% ipython --no-banner

In [1]: import numpy as np

In [2]: np.set_printoptions(precision=1, suppress=True, linewidth=160)

In [3]: def rd(a):
   ...:     return np.round(a, 1) + 0
   ...: 

In [4]: M = np.loadtxt("out3.csv", delimiter=",")

In [5]: print(M)
[[ -0.2   0.8  -0.7   0.6  -0.2   0.5  -0.4]
 [ -1.2  -0.3   1.6   0.6   0.3   0.4  -0.3]
 [  0.7  -1.   -0.1   0.8   1.6  -0.4   0. ]
 [ -0.6  -1.   -0.5  -0.3  -0.3  -0.2   1.7]
 [  0.6  -0.9   1.    0.1   0.6   1.2   0.4]
 [  0.4   0.7   1.3  -0.2   1.2   0.1   1.5]
 [  0.7   0.6  -1.1   0.6  -2.3  -1.5  -1.4]
 [ -1.2   1.2   0.3   1.6   0.2   0.1   0. ]
 [  1.4  -2.    0.    0.1   1.6  -0.8   1.2]
 [ -1.    0.1   0.4   1.4  -1.2  -1.7   0.6]
 [ -0.9   0.8  -0.8  -0.3   0.6   0.5  -1.7]
 [ -0.7   0.   -0.9   0.2   0.1  -0.4  -0.7]
 [  1.7   0.2   0.8  -0.2  -1.    0.3  -0.6]
 [ -0.9   0.2   1.1   0.7  -1.2  -1.1  -0.4]
 [  0.7   0.8  -1.1  -1.6   0.3  -0.5  -0.3]
 [  0.3   1.    0.7   0.3  -0.9   0.2  -0.1]
 [  0.2  -1.3  -1.4   1.4   1.   -0.6   0. ]
 [  0.2   2.2   0.6   1.2  -1.2  -1.7  -1.5]
 [ -0.5  -0.1   1.4  -0.1  -2.   -1.1   1.4]
 [  0.    2.7   0.2   0.6   0.4   2.4   0.4]
 [ -0.5  -1.3  -0.8   1.5  -1.   -3.2  -1.2]
 [ -2.    0.8  -0.4   1.4  -0.8   0.1  -0.1]
 [ -1.7  -1.   -0.1  -2.1   0.   -0.2   1.1]
 [ -1.   -0.1   0.6  -1.2  -1.4  -1.7   1.2]
 [ -1.3  -0.3  -1.7   0.6   0.3  -0.5   1.8]
 [  0.2   0.1   1.6   0.7   1.3   1.2  -2.4]
 [  1.5  -1.   -2.4   1.    0.6  -3.4  -0.8]
 [  0.5   0.7  -1.9  -0.2  -1.2   1.9   0.8]
 [  0.5   1.1   0.4  -1.8  -1.5  -1.7  -0.4]
 [ -1.4  -1.4  -0.2   0.5   0.9   2.5   1.8]
 [ -0.5   0.9   0.4   0.3   0.8  -1.7  -1.8]
 [  0.2  -1.7  -0.3  -0.2  -1.3   0.7  -0.9]
 [  0.   -0.1  -0.7  -0.7   1.4  -1.   -0.2]
 [  0.2   0.1   0.9  -0.3  -1.9  -1.5   0.4]
 [ -1.3  -0.8   0.2  -0.1  -0.5   1.   -0.8]
 [  0.5  -0.2  -0.2  -0.1  -1.6   0.9  -0.5]
 [  0.   -4.   16.   18.   20.  -14.   12. ]
 [  0.5   0.3  -0.2  -1.6   1.1   0.3  -0.6]
 [ -0.1   0.4   1.9   0.1  -1.1   0.4   0.3]]

In [6]: A2 = np.c_[M[:, :2] @ np.array([[-4, 3], [4, 5]]), np.array([0, 6, -4, -1, 9, -2, 0, -9, -8, 5, 8, 0, -3, 3, 6, 3, 4, 6, -6, 9, 3, 7, 2, 4, -5, 3, 9, 1, -1, 7, -3, 5, -4, -5, -7, -3, 3, 3, -8])]

In [7]: print(rd(A2))
[[  4.    3.4   0. ]
 [  3.6  -5.1   6. ]
 [ -6.8  -2.9  -4. ]
 [ -1.6  -6.8  -1. ]
 [ -6.   -2.7   9. ]
 [  1.2   4.7  -2. ]
 [ -0.4   5.1   0. ]
 [  9.6   2.4  -9. ]
 [-13.6  -5.8  -8. ]
 [  4.4  -2.5   5. ]
 [  6.8   1.3   8. ]
 [  2.8  -2.1   0. ]
 [ -6.    6.1  -3. ]
 [  4.4  -1.7   3. ]
 [  0.4   6.1   6. ]
 [  2.8   5.9   3. ]
 [ -6.   -5.9   4. ]
 [  8.   11.6   6. ]
 [  1.6  -2.   -6. ]
 [ 10.8  13.5   9. ]
 [ -3.2  -8.    3. ]
 [ 11.2  -2.    7. ]
 [  2.8 -10.1   2. ]
 [  3.6  -3.5   4. ]
 [  4.   -5.4  -5. ]
 [ -0.4   1.1   3. ]
 [-10.   -0.5   9. ]
 [  0.8   5.    1. ]
 [  2.4   7.   -1. ]
 [  0.  -11.2   7. ]
 [  5.6   3.   -3. ]
 [ -7.6  -7.9   5. ]
 [ -0.4  -0.5  -4. ]
 [ -0.4   1.1  -5. ]
 [  2.   -7.9  -7. ]
 [ -2.8   0.5  -3. ]
 [-16.  -20.    3. ]
 [ -0.8   3.    3. ]
 [  2.    1.7  -8. ]]

In [8]: print(np.linalg.matrix_rank(A2))
3

In [9]: print(np.linalg.matrix_rank(np.c_[M, A2]))
8
